% python3 -q
>>> import numpy as np
>>> np.set_printoptions(precision=2, suppress=True, linewidth=200, sign=" ")
>>> A = np.loadtxt("run7.csv", delimiter=",")
>>> A
array([[ 1.  ,  0.9 ,  0.81,  0.73,  0.66,  0.59],
       [ 0.9 ,  1.  ,  0.9 ,  0.81,  0.73,  0.66],
       [ 0.81,  0.9 ,  1.  ,  0.9 ,  0.81,  0.73],
       [ 0.73,  0.81,  0.9 ,  1.  ,  0.9 ,  0.81],
       [ 0.66,  0.73,  0.81,  0.9 ,  1.  ,  0.9 ],
       [ 0.59,  0.66,  0.73,  0.81,  0.9 ,  1.  ]])
>>> # equal to its transpose
>>> vals, vecs = np.linalg.eigh(A)
>>> np.abs(vecs[:, -1]).round(6).argmax()
np.int64(2)
>>> np.abs(vecs[:, -1])
array([ 0.39,  0.41,  0.43,  0.43,  0.41,  0.39])
>>> np.linalg.eigvalsh(A + 4 * np.eye(6))
array([ 4.06,  4.07,  4.11,  4.2 ,  4.62,  8.95])
>>> vecs @ np.diag(vals) @ vecs.T
array([[ 1.  ,  0.9 ,  0.81,  0.73,  0.66,  0.59],
       [ 0.9 ,  1.  ,  0.9 ,  0.81,  0.73,  0.66],
       [ 0.81,  0.9 ,  1.  ,  0.9 ,  0.81,  0.73],
       [ 0.73,  0.81,  0.9 ,  1.  ,  0.9 ,  0.81],
       [ 0.66,  0.73,  0.81,  0.9 ,  1.  ,  0.9 ],
       [ 0.59,  0.66,  0.73,  0.81,  0.9 ,  1.  ]])
>>> np.round(vecs.T @ vecs, 2) + 0
array([[ 1.,  0.,  0.,  0.,  0.,  0.],
       [ 0.,  1.,  0.,  0.,  0.,  0.],
       [ 0.,  0.,  1.,  0.,  0.,  0.],
       [ 0.,  0.,  0.,  1.,  0.,  0.],
       [ 0.,  0.,  0.,  0.,  1.,  0.],
       [ 0.,  0.,  0.,  0.,  0.,  1.]])
>>> x = np.array([5, -2, 3, -3, -3, -2])
>>> y = A @ x
>>> coef, lr = np.zeros(6), 1 / np.linalg.norm(A, 2) ** 2
>>> for i in range(15):
...     coef -= lr * A.T @ (A @ coef - y)
...     if i % 5 == 0: print(i, round(np.linalg.norm(A @ coef - y), 2))
... 
0 3.19
5 2.95
10 2.73
>>> np.round(np.linalg.cond(A), 2)
np.float64(87.48)
>>> f, v = A[5], A[4]
>>> round(f @ v, 2)
np.float64(3.99)
>>> round(f @ f, 2)
np.float64(3.78)
>>> p = (f @ v) / (f @ f) * f
>>> np.round(np.linalg.norm(f + v) ** 2 + np.linalg.norm(f - v) ** 2, 2)
np.float64(16.05)
>>> np.linalg.matrix_rank(np.outer(f, v))
np.int64(1)
>>> round(float((v - p) @ f), 2)
0.0
>>> f = np.array([2, 1, 2, 2, 0, 0])
>>> M2 = A + np.outer(f, np.eye(6)[4])
>>> np.linalg.matrix_rank(M2 - A)
np.int64(1)
>>> np.linalg.matrix_rank(np.linalg.inv(M2) - np.linalg.inv(A), tol=1e-8)
np.int64(1)
>>> low = np.linalg.cholesky(A)
>>> np.diag(low) ** 2
array([ 1.  ,  0.19,  0.19,  0.19,  0.19,  0.19])
>>> A / np.sqrt(np.outer(np.diag(A), np.diag(A)))
array([[ 1.  ,  0.9 ,  0.81,  0.73,  0.66,  0.59],
       [ 0.9 ,  1.  ,  0.9 ,  0.81,  0.73,  0.66],
       [ 0.81,  0.9 ,  1.  ,  0.9 ,  0.81,  0.73],
       [ 0.73,  0.81,  0.9 ,  1.  ,  0.9 ,  0.81],
       [ 0.66,  0.73,  0.81,  0.9 ,  1.  ,  0.9 ],
       [ 0.59,  0.66,  0.73,  0.81,  0.9 ,  1.  ]])
>>> low @ low.T
array([[ 1.  ,  0.9 ,  0.81,  0.73,  0.66,  0.59],
       [ 0.9 ,  1.  ,  0.9 ,  0.81,  0.73,  0.66],
       [ 0.81,  0.9 ,  1.  ,  0.9 ,  0.81,  0.73],
       [ 0.73,  0.81,  0.9 ,  1.  ,  0.9 ,  0.81],
       [ 0.66,  0.73,  0.81,  0.9 ,  1.  ,  0.9 ],
       [ 0.59,  0.66,  0.73,  0.81,  0.9 ,  1.  ]])
>>> W0 = np.array([[1.0, 0.9, 0.81, 0.73, 0.66],
...     [0.9, 1.0, 0.9, 0.81, 0.73],
...     [0.81, 0.9, 1.0, 0.9, 0.81],
...     [0.73, 0.81, 0.9, 1.0, 0.9],
...     [0.66, 0.73, 0.81, 0.9, 1.0]])
>>> # symmetric, so the eigenvalues are real
>>> np.einsum("ii->", W0)
np.float64(5.0)
>>> round(float(np.linalg.eigvals(W0).sum().real), 2)
5.0
>>> M = np.load("m.npy")
>>> M
array([[ 0,  0,  1,  0,  0,  0,  0,  0,  0,  0,  0,  0],
       [ 0,  0,  0,  0,  1,  0,  1,  1,  0,  0,  1,  1],
       [ 1,  0,  0,  0,  0,  0,  0,  0,  0,  0,  0,  0],
       [ 0,  0,  0,  0,  0,  0,  0,  0,  1,  0,  1,  0],
       [ 0,  1,  0,  0,  0,  1,  0,  1,  0,  1,  0,  0],
       [ 0,  0,  0,  0,  1,  0,  0,  1,  1,  0,  0,  0],
       [ 0,  1,  0,  0,  0,  0,  0,  0,  0,  0,  1,  1],
       [ 0,  1,  0,  0,  1,  1,  0,  0,  0,  1,  0,  0],
       [ 0,  0,  0,  1,  0,  1,  0,  0,  0,  0,  0,  0],
       [ 0,  0,  0,  0,  1,  0,  0,  1,  0,  0,  0,  0],
       [ 0,  1,  0,  1,  0,  0,  1,  0,  0,  0,  0,  1],
       [ 0,  1,  0,  0,  0,  0,  1,  0,  0,  0,  1,  0]])
>>> # symmetric
>>> vals, vecs = np.linalg.eigh(M)
>>> np.linalg.eigvalsh(M + 4 * np.eye(12))
array([ 1.66,  2.37,  3.  ,  3.  ,  3.  ,  3.  ,  3.44,  4.16,  5.  ,  5.37,  6.44,  7.56])
>>> np.linalg.eigvalsh(M @ M)
array([  0.02,   0.32,   1.  ,   1.  ,   1.  ,   1.  ,   1.  ,   1.89,   2.67,   5.46,   5.95,  12.68])
>>> vals
array([-2.34, -1.63, -1.  , -1.  , -1.  , -1.  , -0.56,  0.16,  1.  ,  1.37,  2.44,  3.56])
>>> np.linalg.svd(M, compute_uv=False)
array([ 3.56,  2.44,  2.34,  1.63,  1.37,  1.  ,  1.  ,  1.  ,  1.  ,  1.  ,  0.56,  0.16])
>>> np.abs(vecs[:, -1]).round(6).argmax()
np.int64(1)
>>> (vals > 1e-8).sum(), (vals < -1e-8).sum()
(np.int64(5), np.int64(7))
>>> np.unique(vals.round(6) + 0, return_counts=True)[1]
array([ 1,  1,  4,  1,  1,  1,  1,  1,  1])
>>> np.round(vecs @ np.diag(vals) @ vecs.T, 2) + 0
array([[ 0.,  0.,  1.,  0.,  0.,  0.,  0.,  0.,  0.,  0.,  0.,  0.],
       [ 0.,  0.,  0.,  0.,  1.,  0.,  1.,  1.,  0.,  0.,  1.,  1.],
       [ 1.,  0.,  0.,  0.,  0.,  0.,  0.,  0.,  0.,  0.,  0.,  0.],
       [ 0.,  0.,  0.,  0.,  0.,  0.,  0.,  0.,  1.,  0.,  1.,  0.],
       [ 0.,  1.,  0.,  0.,  0.,  1.,  0.,  1.,  0.,  1.,  0.,  0.],
       [ 0.,  0.,  0.,  0.,  1.,  0.,  0.,  1.,  1.,  0.,  0.,  0.],
       [ 0.,  1.,  0.,  0.,  0.,  0.,  0.,  0.,  0.,  0.,  1.,  1.],
       [ 0.,  1.,  0.,  0.,  1.,  1.,  0.,  0.,  0.,  1.,  0.,  0.],
       [ 0.,  0.,  0.,  1.,  0.,  1.,  0.,  0.,  0.,  0.,  0.,  0.],
       [ 0.,  0.,  0.,  0.,  1.,  0.,  0.,  1.,  0.,  0.,  0.,  0.],
       [ 0.,  1.,  0.,  1.,  0.,  0.,  1.,  0.,  0.,  0.,  0.,  1.],
       [ 0.,  1.,  0.,  0.,  0.,  0.,  1.,  0.,  0.,  0.,  1.,  0.]])
>>> np.abs(vecs[:, -1])
array([ 0.  ,  0.5 ,  0.  ,  0.13,  0.37,  0.23,  0.34,  0.37,  0.1 ,  0.21,  0.37,  0.34])
